% python3 -q
>>> import numpy as np
>>> np.set_printoptions(precision=2, suppress=True, linewidth=100)
>>> def rnd(a):
...     return np.round(a, 2) + 0
... 
>>> data = np.array([[-2, 0, 0, 0], [-2, 0, 0, 0], [0, -2, 3, 0], [1, 3, 0, 0]])
>>> np.kron(np.eye(2, dtype=int), data)
array([[-2,  0,  0,  0,  0,  0,  0,  0],
       [-2,  0,  0,  0,  0,  0,  0,  0],
       [ 0, -2,  3,  0,  0,  0,  0,  0],
       [ 1,  3,  0,  0,  0,  0,  0,  0],
       [ 0,  0,  0,  0, -2,  0,  0,  0],
       [ 0,  0,  0,  0, -2,  0,  0,  0],
       [ 0,  0,  0,  0,  0, -2,  3,  0],
       [ 0,  0,  0,  0,  1,  3,  0,  0]])
>>> rnd(np.linalg.det(data[::-1]))
np.float64(0.0)
>>> rnd(np.linalg.det(2 * data)), rnd(np.linalg.det(data))
(np.float64(0.0), np.float64(0.0))
>>> rnd(np.linalg.eigvals(data).sum().real)
np.float64(1.0)
>>> np.einsum("ij,ji->", data, data)
np.int64(13)
>>> rnd(np.linalg.eigvals(data))
array([ 3.,  0.,  0., -2.])
>>> Uu, s, Vh = np.linalg.svd(data)
>>> np.argmax(s[:-1] / (s[1:] + 1e-6)) + 1
np.int64(3)
>>> A2 = Uu[:, :3] @ np.diag(s[:3]) @ Vh[:3]
>>> np.linalg.matrix_rank(A2)
np.int64(3)
>>> rnd(A2)
array([[-2.,  0.,  0.,  0.],
       [-2.,  0.,  0.,  0.],
       [ 0., -2.,  3.,  0.],
       [ 1.,  3.,  0.,  0.]])
>>> A2 = np.array([[0, 1], [1, 0], [3, 2]])
>>> m1 = np.tile(A2, (2, 3))
>>> m1
array([[0, 1, 0, 1, 0, 1],
       [1, 0, 1, 0, 1, 0],
       [3, 2, 3, 2, 3, 2],
       [0, 1, 0, 1, 0, 1],
       [1, 0, 1, 0, 1, 0],
       [3, 2, 3, 2, 3, 2]])
>>> Uu, s, Vh = np.linalg.svd(m1)
>>> evecs = Vh[:(s > 1e-8).sum()]
>>> rng = np.random.default_rng(82496)
>>> x = m1[3] + -3 * m1[4] + rng.integers(2) * np.eye(6)[3]
>>> x
array([-3.,  1., -3.,  1., -3.,  1.])
>>> rnd(np.linalg.norm(x - evecs.T @ evecs @ x))
np.float64(0.0)
>>> rnd(evecs.T @ evecs)
array([[0.33, 0.  , 0.33, 0.  , 0.33, 0.  ],
       [0.  , 0.33, 0.  , 0.33, 0.  , 0.33],
       [0.33, 0.  , 0.33, 0.  , 0.33, 0.  ],
       [0.  , 0.33, 0.  , 0.33, 0.  , 0.33],
       [0.33, 0.  , 0.33, 0.  , 0.33, 0.  ],
       [0.  , 0.33, 0.  , 0.33, 0.  , 0.33]])
>>> J = (rng.random((4, 4)) < 0.3) + np.eye(4)
>>> J /= J.sum(axis=1, keepdims=True)
>>> rnd(J)
array([[0.33, 0.33, 0.33, 0.  ],
       [0.  , 0.5 , 0.  , 0.5 ],
       [0.25, 0.25, 0.5 , 0.  ],
       [0.  , 0.  , 0.  , 1.  ]])
>>> r0 = np.array([7, 1, -7, 0])
>>> A2 = J + np.outer(r0, np.eye(4)[1])
>>> np.linalg.matrix_rank(A2 - J)
np.int64(1)
>>> rnd(np.linalg.det(A2) / np.linalg.det(J)), rnd(1 + np.linalg.solve(J, r0)[1])
(np.float64(3.0), np.float64(3.0))
>>> np.linalg.matrix_rank(np.linalg.inv(A2) - np.linalg.inv(J), tol=1e-8)
np.int64(1)
>>> x = np.array([0, 2, 2, 0])
>>> rhs = J @ x
>>> rnd(rhs)
array([1.33, 1.  , 1.5 , 0.  ])
>>> rnd(np.linalg.solve(J, J[:, 3]))
array([0., 0., 0., 1.])
>>> rnd(np.linalg.solve(J, rhs + J[:, 2]))
array([0., 2., 3., 0.])
>>> rnd(np.linalg.solve(J.T, J[2]))
array([0., 0., 1., 0.])
>>> A2 = J / np.linalg.norm(J, axis=1, keepdims=True)
>>> gram = A2 @ A2.T
>>> rnd(gram[1])
array([0.41, 1.  , 0.29, 0.71])
>>> rnd(np.degrees(np.arccos(np.clip(gram[1, 0], -1, 1))))
np.float64(65.91)
>>> (np.abs(gram) > 0.9).astype(int)
array([[1, 0, 1, 0],
       [0, 1, 0, 0],
       [1, 0, 1, 0],
       [0, 0, 0, 1]])
>>> E = np.loadtxt("data.csv", delimiter=",")
>>> E
array([[7., 0., 5., 0., 0.],
       [0., 1., 0., 8., 5.],
       [0., 5., 7., 0., 9.]])
>>> A2 = E + rng.integers(-2, 3, (3, 1)) @ rng.integers(-2, 3, (1, 5))
>>> A2
array([[ 7.,  0.,  5.,  0.,  0.],
       [-4.,  3.,  0.,  6.,  5.],
       [ 2.,  4.,  7.,  1.,  9.]])
>>> np.abs(A2 - E).sum(axis=1)
array([0., 8., 4.])
>>> rnd(np.linalg.svd(A2 - E, compute_uv=False))
array([5.48, 0.  , 0.  ])
>>> np.linalg.matrix_rank(A2 - E, tol=1e-8)
np.int64(1)
>>> ang = np.radians(135)
>>> Rm = np.eye(4)
>>> Rm[1, 1] = Rm[2, 2] = np.cos(ang)
>>> Rm[1, 2], Rm[2, 1] = -np.sin(ang), np.sin(ang)
>>> rnd(Rm)
array([[ 1.  ,  0.  ,  0.  ,  0.  ],
       [ 0.  , -0.71, -0.71,  0.  ],
       [ 0.  ,  0.71, -0.71,  0.  ],
       [ 0.  ,  0.  ,  0.  ,  1.  ]])
>>> A2 = J @ Rm.T
>>> rnd(A2)
array([[ 0.33, -0.47,  0.  ,  0.  ],
       [ 0.  , -0.35,  0.35,  0.5 ],
       [ 0.25, -0.53, -0.18,  0.  ],
       [ 0.  ,  0.  ,  0.  ,  1.  ]])
>>> np.allclose(np.linalg.norm(J, axis=1), np.linalg.norm(A2, axis=1))
True
>>> rnd(np.linalg.det(Rm)), rnd(np.trace(Rm))
(np.float64(1.0), np.float64(0.59))
>>> rnd(np.linalg.svd(J, compute_uv=False)), rnd(np.linalg.svd(A2, compute_uv=False))
(array([1.15, 0.85, 0.38, 0.11]), array([1.15, 0.85, 0.38, 0.11]))
>>> x = np.array([1, 2, 2, 0, 3])
>>> a = np.maximum(E @ x, 0)
>>> a
array([17., 17., 51.])
>>> E.T @ a
array([119., 272., 442., 136., 544.])
>>> np.flatnonzero(a > 1e-9)
array([0, 1, 2])
>>> A2 = E / np.linalg.norm(E, axis=1, keepdims=True)
>>> gram = A2 @ A2.T
>>> np.argwhere(np.triu(np.abs(gram) > 0.95, 1))
array([], shape=(0, 2), dtype=int64)
>>> rnd(gram)
array([[1.  , 0.  , 0.33],
       [0.  , 1.  , 0.42],
       [0.33, 0.42, 1.  ]])
>>> (gram - 2 * np.eye(3)).round(6).argmax(axis=1)
array([2, 2, 1])
>>> rnd(np.degrees(np.arccos(np.clip(gram[2, 0], -1, 1))))
np.float64(70.93)
>>> A2 = np.array([[2, 0], [-2, 0], [-1, -1], [0, -1], [-1, 1]])
>>> np.linalg.matrix_rank(np.vstack([E, A2.T]))
np.int64(5)
>>> np.linalg.matrix_rank(E @ A2)
np.int64(2)
>>> np.vstack([E, A2.T]).shape
(5, 5)
>>> np.einsum("ik,kj->ji", E, A2)
array([[  9.,  -7., -26.],
       [ -5.,  -3.,   2.]])
>>> E @ A2
array([[  9.,  -5.],
       [ -7.,  -3.],
       [-26.,   2.]])
>>> np.einsum("ij,ij->i", E, E)
array([ 74.,  90., 155.])
>>> np.einsum("ij->j", E)
array([ 7.,  6., 12.,  8., 14.])
>>> np.einsum("ik,kj->ij", E, A2)
array([[  9.,  -5.],
       [ -7.,  -3.],
       [-26.,   2.]])
>>> arr = np.load("layer17.npy")
>>> arr
array([[-0.6, -0.1,  1.5],
       [-1.1,  0.5,  0.1],
       [-1.6, -1.5, -0.1],
       [ 0.8, -1.8,  0.8],
       [-1.1,  0. ,  1.1],
       [-0.1, -1.6, -0.2],
       [-1.2,  0.6, -5.1],
       [ 1.1, -0.1, -0.8],
       [-0.5,  0. ,  0.2],
       [-0.8,  0.6,  1. ],
       [-0.1,  0.8, -0.3]])
>>> labels = arr[:, 1] > np.median(arr[:, 1])
>>> r0 = arr[labels].mean(axis=0) - arr[~labels].mean(axis=0)
>>> ((arr - arr.mean(axis=0)) @ r0 > 0).astype(int)
array([0, 1, 0, 0, 0, 0, 1, 1, 0, 0, 1])
>>> A2 = arr / np.linalg.norm(arr, axis=1, keepdims=True)
>>> gram = A2 @ A2.T
>>> np.degrees(np.arccos(np.clip(gram[4, 3], -1, 1)))
np.float64(90.0)
>>> rnd(gram[4])
array([ 0.92,  0.7 ,  0.48,  0.  ,  1.  , -0.04, -0.52, -0.99,  0.92,  0.9 , -0.16])
>>> np.argwhere(np.triu(np.abs(gram) > 0.95, 1))
array([[ 3, 10],
       [ 4,  7],
       [ 7,  8]])
>>> d = np.linalg.norm(arr[:, None] - arr[None], axis=-1)
>>> d.mean(axis=1).argmax()
np.int64(6)
>>> rnd(d[5])
array([2.32, 2.35, 1.51, 1.36, 2.29, 0.  , 5.48, 2.01, 1.7 , 2.6 , 2.4 ])
>>> rnd(np.linalg.norm(arr - arr.mean(axis=0), axis=1))
array([1.67, 1.  , 1.69, 2.23, 1.43, 1.41, 5.06, 1.7 , 0.43, 1.47, 1.11])
>>> d[5].round(6).argsort(kind="stable")[:4]
array([5, 3, 2, 8])
